% ipython --no-banner

In [1]: import numpy as np

In [2]: np.set_printoptions(precision=1, suppress=True, linewidth=100, floatmode="fixed")

In [3]: q, _ = np.linalg.qr(np.array([[-0.6, 0.2, -0.9, 0.3, 0.7, 0.0, 0.5, 0.4, -0.1, 0.7],
   ...:     [1.4, -0.5, -0.4, 0.1, -0.8, 0.5, -1.2, 0.5, 1.0, 0.6],
   ...:     [-1.6, 1.8, -1.0, 0.5, -0.2, -0.2, -0.8, -0.2, -0.5, -1.4],
   ...:     [-0.1, 2.2, 1.2, 0.7, 1.0, -1.3, 1.3, 0.5, 0.8, -0.6],
   ...:     [-0.2, 1.4, 0.6, 1.0, 2.4, -0.6, -0.4, 1.8, 1.4, 1.6],
   ...:     [1.2, -1.9, 1.3, 0.8, 2.1, -0.1, 0.5, 0.1, -0.2, 0.0],
   ...:     [-1.5, 0.3, 0.0, 2.4, 0.2, 0.2, -0.3, 0.6, 0.5, -2.2],
   ...:     [0.1, 0.2, 0.3, 0.0, -0.3, 0.5, 0.7, 0.9, -0.9, 1.1],
   ...:     [0.4, -0.2, 0.0, -0.2, -0.6, 1.4, -0.6, -1.5, -2.8, -0.8],
   ...:     [-2.0, 1.1, -0.1, -0.3, -1.5, 0.7, -1.1, 0.9, -0.8, -1.0]]))

In [4]: M = q[:, :4]

In [5]: M.round(1) + 0
Out[5]: 
array([[-0.2,  0.1, -0.3,  0.2],
       [ 0.4, -0.2, -0.4,  0.3],
       [-0.4, -0.2, -0.3,  0.2],
       [ 0.0, -0.7,  0.4,  0.0],
       [-0.1, -0.4,  0.2,  0.3],
       [ 0.3,  0.4,  0.6,  0.2],
       [-0.4,  0.3,  0.2,  0.7],
       [ 0.0, -0.1,  0.1,  0.0],
       [ 0.1,  0.0, -0.1,  0.0],
       [-0.6,  0.1,  0.2, -0.4]])

In [6]: B = M / np.sqrt((M ** 2).mean(axis=1, keepdims=True))

In [7]: np.linalg.matrix_rank(M - M.mean(axis=1, keepdims=True))
Out[7]: np.int64(3)

In [8]: np.linalg.norm(B, axis=1)
Out[8]: array([2.0, 2.0, 2.0, 2.0, 2.0, 2.0, 2.0, 2.0, 2.0, 2.0])

In [9]: np.linalg.matrix_rank(B) == np.linalg.matrix_rank(M)
Out[9]: np.True_
